% python3 -q
>>> import numpy as np
>>> from numpy import linalg as LA
>>> np.set_printoptions(precision=2, suppress=True, linewidth=160)
>>> M = np.load("test11.npy")
>>> M
array([[1., 2., 0., 0.],
       [3., 0., 3., 0.],
       [0., 1., 2., 2.],
       [0., 0., 0., 4.]])
>>> w, V = LA.eig(M)
>>> print(np.sort(LA.eigvals(LA.inv(M))))
[-0.41  0.25  0.26  0.62]
>>> Q, Rm = LA.qr(M)
>>> np.round(Q @ Rm, 2) + 0
array([[1., 2., 0., 0.],
       [3., 0., 3., 0.],
       [0., 1., 2., 2.],
       [0., 0., 0., 4.]])
>>> round(abs(Rm[0, 0]), 2), round(LA.norm(M[:, 0]), 2)
(np.float64(3.16), np.float64(3.16))
>>> np.round(Q.T @ Q, 2) + 0
array([[1., 0., 0., 0.],
       [0., 1., 0., 0.],
       [0., 0., 1., 0.],
       [0., 0., 0., 1.]])
>>> B = np.array([[-1, 2, 1], [0, 2, -2], [1, 1, 0], [1, 3, -1]])
>>> LA.matrix_rank(np.vstack([M, B.T]))
np.int64(4)
>>> print(B.T @ M.T)
[[-1.  0.  4.  4.]
 [ 6.  9. 10. 12.]
 [-3.  3. -4. -4.]]
>>> np.einsum("ik,kj->ji", M, B)
array([[-1.,  0.,  4.,  4.],
       [ 6.,  9., 10., 12.],
       [-3.,  3., -4., -4.]])
>>> np.vstack([M, B.T]).shape
(7, 4)
>>> u = np.array([3, -2, -3])
>>> np.array([np.convolve(row, u, "same") for row in M])
array([[  4.,  -7.,  -6.,   0.],
       [ -6.,   0.,  -6.,  -9.],
       [  3.,   4.,  -1., -10.],
       [  0.,   0.,  12.,  -8.]])
>>> np.cross(M[2, :3], M[1, :3])
array([ 3.,  6., -3.])
>>> np.convolve(M[2], u)
array([  0.,   3.,   4.,  -1., -10.,  -6.])
>>> u = np.array([2, 3, 4, 3, 3])
>>> feats = np.array([np.roll(u, i) for i in range(5)])
>>> feats
array([[2, 3, 4, 3, 3],
       [3, 2, 3, 4, 3],
       [3, 3, 2, 3, 4],
       [4, 3, 3, 2, 3],
       [3, 4, 3, 3, 2]])
>>> print(LA.norm(feats, axis=1))
[6.86 6.86 6.86 6.86 6.86]
>>> round(float(LA.norm(feats) ** 2 / LA.norm(feats, 2) ** 2), 2)
1.04
>>> round(LA.norm(feats, 1), 2), round(LA.norm(feats, np.inf), 2)
(np.float64(15.0), np.float64(15.0))
>>> round(float(LA.norm(feats, 2)), 2)
15.0
>>> np.round(LA.norm(feats[2] - feats[1]), 2)
np.float64(2.0)
>>> round(float(LA.norm(feats, "nuc")), 2)
21.16
>>> B = np.array([[0, -2, 2], [-2, 0, 0], [-2, 0, 2], [2, 1, 0], [-2, 0, -1]])
>>> B.T @ feats.T
array([[-14,  -8, -12, -14, -12],
       [ -1,  -2,  -3,  -6,  -3],
       [  9,   9,   6,  11,  10]])
>>> np.einsum("ik,kj->ij", feats, B)
array([[-14,  -1,   9],
       [ -8,  -2,   9],
       [-12,  -3,   6],
       [-14,  -6,  11],
       [-12,  -3,  10]])
>>> np.vstack([feats, B.T]).shape
(8, 5)
>>> print(LA.matrix_rank(feats @ B))
3
>>> round(LA.eigvals(feats).sum().real, 2)
np.float64(10.0)
